>>> import numpy as np
>>> import numpy.linalg as la
>>> np.set_printoptions(suppress=True, linewidth=160)
>>> rnd = lambda a: np.round(a, 2) + 0
>>> mat = np.loadtxt("arr.csv", delimiter=",")
>>> mat
array([[ 0., -2.,  2.,  1.],
       [ 0.,  0., -2., -2.],
       [ 0.,  0.,  0., -1.],
       [ 0.,  0.,  0.,  0.]])
>>> th = np.radians(125)
>>> R = np.eye(4)
>>> R[2, 2] = R[0, 0] = np.cos(th)
>>> R[2, 0], R[0, 2] = -np.sin(th), np.sin(th)
>>> rnd(R)
array([[-0.57,  0.  ,  0.82,  0.  ],
       [ 0.  ,  1.  ,  0.  ,  0.  ],
       [-0.82,  0.  , -0.57,  0.  ],
       [ 0.  ,  0.  ,  0.  ,  1.  ]])
>>> A2 = mat @ R.T
>>> rnd(np.abs(A2 - mat).max(axis=0))
array([1.64, 0.  , 3.15, 0.  ])
>>> rnd(A2)
array([[ 1.64, -2.  , -1.15,  1.  ],
       [-1.64,  0.  ,  1.15, -2.  ],
       [ 0.  ,  0.  ,  0.  , -1.  ],
       [ 0.  ,  0.  ,  0.  ,  0.  ]])
>>> rnd(la.det(R)), rnd(np.trace(R))
(np.float64(1.0), np.float64(0.85))
>>> np.allclose(mat @ mat.T, A2 @ A2.T)
True
>>> print(rnd(la.svd(mat, compute_uv=False)), rnd(la.svd(A2, compute_uv=False)))
[3.85 1.67 0.62 0.  ] [3.85 1.67 0.62 0.  ]
>>> rank = la.matrix_rank(mat)
>>> print(rank)
3
>>> N = la.svd(mat)[2][rank:].T
>>> [int(la.matrix_rank(mat[:, :j + 1])) for j in range(4)]
[0, 1, 2, 3]
>>> mat @ N
array([[0.],
       [0.],
       [0.],
       [0.]])
>>> [int(la.matrix_rank(mat[:i])) for i in range(1, len(mat) + 1)]
[1, 2, 3, 3]
>>> K = np.load("w.npy")
>>> K
array([[ 5,  0,  0],
       [ 0,  0, -4],
       [ 0, -1,  4]])
>>> rnd(la.det(K))
np.float64(-20.0)
>>> np.allclose(K @ K.T, K.T @ K)
False
>>> rnd(np.sort(np.abs(la.eigvals(K))))
array([0.83, 4.83, 5.  ])
>>> np.trace(K)
np.int64(9)
>>> la.matrix_power(K, 2)
array([[ 25,   0,   0],
       [  0,   4, -16],
       [  0,  -4,  20]])
>>> rnd(np.trace(la.pinv(mat) @ mat))
np.float64(3.0)
>>> print(la.lstsq(mat[:-1].T, mat[-1])[2])
3
>>> np.allclose(mat[:-1].T @ la.lstsq(mat[:-1].T, mat[-1])[0], mat[-1])
True
>>> U, sig, vt = la.svd(K, full_matrices=False)
>>> (sig > 1e-8).sum()
np.int64(3)
>>> U.shape, sig.shape, vt.shape
((3, 3), (3,), (3, 3))
>>> np.abs(U[:, 0]).round(6).argmax()
np.int64(2)
>>> P = np.triu(np.array([[1, 2, 3], [3, 3, 2], [0, 1, 2]]), 1) + np.eye(3)
>>> A2 = P @ K @ la.inv(P)
>>> P @ K - K @ P
array([[  0., -13., -11.],
       [  0.,  -2.,   8.],
       [  0.,   0.,   2.]])
>>> rnd(la.det(A2))
np.float64(-20.0)
>>> A2
array([[  5., -13.,  15.],
       [  0.,  -2.,   8.],
       [  0.,  -1.,   6.]])
>>> print(np.trace(A2), np.trace(K))
9.0 9
>>> print(la.matrix_rank(A2))
3
>>> rnd(np.poly(A2))
array([ 1., -9., 16., 20.])
